>>> import numpy as np
>>> np.set_printoptions(suppress=True, linewidth=100)
>>> def tidy(a):
...     return np.round(a, 2) + 0
... 
>>> W0 = np.load("w.npy")
>>> W0
array([[ 1,  3,  5, -3,  1,  0,  5,  5],
       [ 5,  1,  3,  5, -3,  1,  0,  5],
       [ 5,  5,  1,  3,  5, -3,  1,  0],
       [ 0,  5,  5,  1,  3,  5, -3,  1],
       [ 1,  0,  5,  5,  1,  3,  5, -3],
       [-3,  1,  0,  5,  5,  1,  3,  5],
       [ 5, -3,  1,  0,  5,  5,  1,  3],
       [ 3,  5, -3,  1,  0,  5,  5,  1]])
>>> np.allclose(W0 @ W0.T, W0.T @ W0)
True
>>> rng = np.random.default_rng(51964)
>>> z = rng.permutation(8)
>>> z
array([4, 7, 3, 1, 2, 5, 6, 0])
>>> other = W0[z][:, z]
>>> np.trace(other)
np.int64(8)
>>> tidy(np.sort(np.abs(np.linalg.eigvals(other))))
array([ 7.  ,  8.06,  8.06,  8.54,  8.54,  8.54,  8.54, 17.  ])
>>> other
array([[ 1, -3,  5,  0,  5,  3,  5,  1],
       [ 0,  1,  1,  5, -3,  5,  5,  3],
       [ 3,  1,  1,  5,  5,  5, -3,  0],
       [-3,  5,  5,  1,  3,  1,  0,  5],
       [ 5,  0,  3,  5,  1, -3,  1,  5],
       [ 5,  5,  5,  1,  0,  1,  3, -3],
       [ 5,  3,  0, -3,  1,  5,  1,  5],
       [ 1,  5, -3,  3,  5,  0,  5,  1]])
>>> f = np.array([-3, 1, 1])
>>> np.cross(other[0, :3], other[5, :3])
array([-40,  20,  20])
>>> np.array([np.convolve(row, f, "same") for row in other])
array([[ 10, -17,   2, -10,  -4,  -7,   5,   6],
       [ -3,  -2, -13,  15, -13, -13,   1,   8],
       [  0,   1, -13,  -9,  -5,  19,   2,  -3],
       [-18, -13,   7,  -3,   1,   4, -14,   5],
       [  5,  -4, -12,   5,  15,  -5, -17,   6],
       [-10,  -5,   7,   6,  -2,  -8,  13,   0],
       [ -4,   8,  12,  -6, -17,   3,  -9,   6],
       [-14,  15,  -7, -15,   8, -10,   2,   6]])
>>> F = rng.normal(size=(10, 3))
>>> F = 10 * F / np.linalg.norm(F, axis=1, keepdims=True)
>>> tidy(F)
array([[-0.13, -8.09,  5.88],
       [ 7.75,  4.82, -4.08],
       [ 3.56,  4.84, -8.  ],
       [-7.75,  6.27, -0.81],
       [ 9.88,  1.55, -0.23],
       [ 9.74,  1.95, -1.15],
       [-7.3 , -6.27,  2.71],
       [-2.72,  4.34, -8.59],
       [ 7.9 , -4.15, -4.51],
       [ 9.6 ,  2.32, -1.55]])
>>> other = np.c_[F[:, :2] @ np.array([[3, 3], [3, 0]]), np.array([-2, -2, 2, 3, 0, 3, -1, 3, 3, 2])]
>>> tidy(other)
array([[-24.65,  -0.38,  -2.  ],
       [ 37.73,  23.25,  -2.  ],
       [ 25.18,  10.67,   2.  ],
       [ -4.44, -23.25,   3.  ],
       [ 34.28,  29.63,   0.  ],
       [ 35.07,  29.22,   3.  ],
       [-40.72, -21.9 ,  -1.  ],
       [  4.86,  -8.17,   3.  ],
       [ 11.26,  23.71,   3.  ],
       [ 35.76,  28.81,   2.  ]])
>>> np.linalg.matrix_rank(other)
np.int64(3)
>>> tidy(np.linalg.lstsq(F, other[:, 0])[0])
array([3., 3., 0.])
>>> tidy(np.linalg.norm(other - F @ np.linalg.lstsq(F, other)[0], axis=0))
array([0.  , 0.  , 5.51])
>>> d = np.linalg.norm(F[:, None] - F[None], axis=-1)
>>> np.linalg.matrix_rank(d ** 2)
np.int64(4)
>>> tidy(d[2])
array([19.32,  5.74,  0.  , 13.47, 10.54,  9.67, 18.87,  6.32, 10.58,  9.19])
>>> cen = F - F.mean(axis=0)
>>> V = np.linalg.svd(cen)[2][:2]
>>> other = cen - cen @ V.T @ V
>>> tidy(np.cov(cen @ V.T, rowvar=False))
array([[53.35,  0.  ],
       [ 0.  , 34.88]])
>>> tidy(other.std(axis=0))
array([0.1 , 1.61, 1.99])
>>> tidy(np.linalg.norm(other) / np.linalg.norm(cen))
np.float64(0.28)
>>> tidy((cen @ V.T).std(axis=0))
array([6.93, 5.6 ])
>>> cen = (F - F.mean(axis=0)) / F.std(axis=0)
>>> np.argwhere(np.abs(cen) > 2)
array([], shape=(0, 2), dtype=int64)
>>> c = np.linalg.lstsq(np.delete(cen, 0, axis=1), cen[:, 0])[0]
>>> np.abs(c).argmax()
np.int64(1)
>>> tidy(1 - np.var(cen[:, 0] - np.delete(cen, 0, axis=1) @ c))
np.float64(0.03)
>>> K = np.loadtxt("case11.csv", delimiter=",")
>>> K
array([[-4.42,  4.21, -5.1 ],
       [-2.75,  2.72, -3.65],
       [-0.12,  0.1 ,  0.26],
       [ 3.55, -3.5 ,  3.9 ],
       [ 3.36, -3.93,  4.21],
       [-1.64,  1.89, -1.85],
       [ 1.09, -0.96,  0.8 ],
       [-4.89,  4.67, -4.58],
       [ 2.85, -2.65,  2.08],
       [ 5.17, -5.08,  4.86]])
>>> q, Rm = np.linalg.qr(K)
>>> tidy(Rm)
array([[ 10.66, -10.56,  11.06],
       [  0.  ,  -0.73,   0.94],
       [  0.  ,   0.  ,  -1.46]])
>>> tidy(np.abs(np.diag(Rm)))
array([10.66,  0.73,  1.46])
>>> tidy(q @ Rm)
array([[-4.42,  4.21, -5.1 ],
       [-2.75,  2.72, -3.65],
       [-0.12,  0.1 ,  0.26],
       [ 3.55, -3.5 ,  3.9 ],
       [ 3.36, -3.93,  4.21],
       [-1.64,  1.89, -1.85],
       [ 1.09, -0.96,  0.8 ],
       [-4.89,  4.67, -4.58],
       [ 2.85, -2.65,  2.08],
       [ 5.17, -5.08,  4.86]])
>>> tidy(q.T @ q)
array([[1., 0., 0.],
       [0., 1., 0.],
       [0., 0., 1.]])
>>> z = K[:, 0] > np.median(K[:, 0])
>>> f = K[z].mean(axis=0) - K[~z].mean(axis=0)
>>> ((K - K.mean(axis=0)) @ f > 0).astype(int)
array([0, 0, 0, 1, 1, 0, 1, 0, 1, 1])
>>> (((K - K.mean(axis=0)) @ f > 0) == z).mean()
np.float64(1.0)
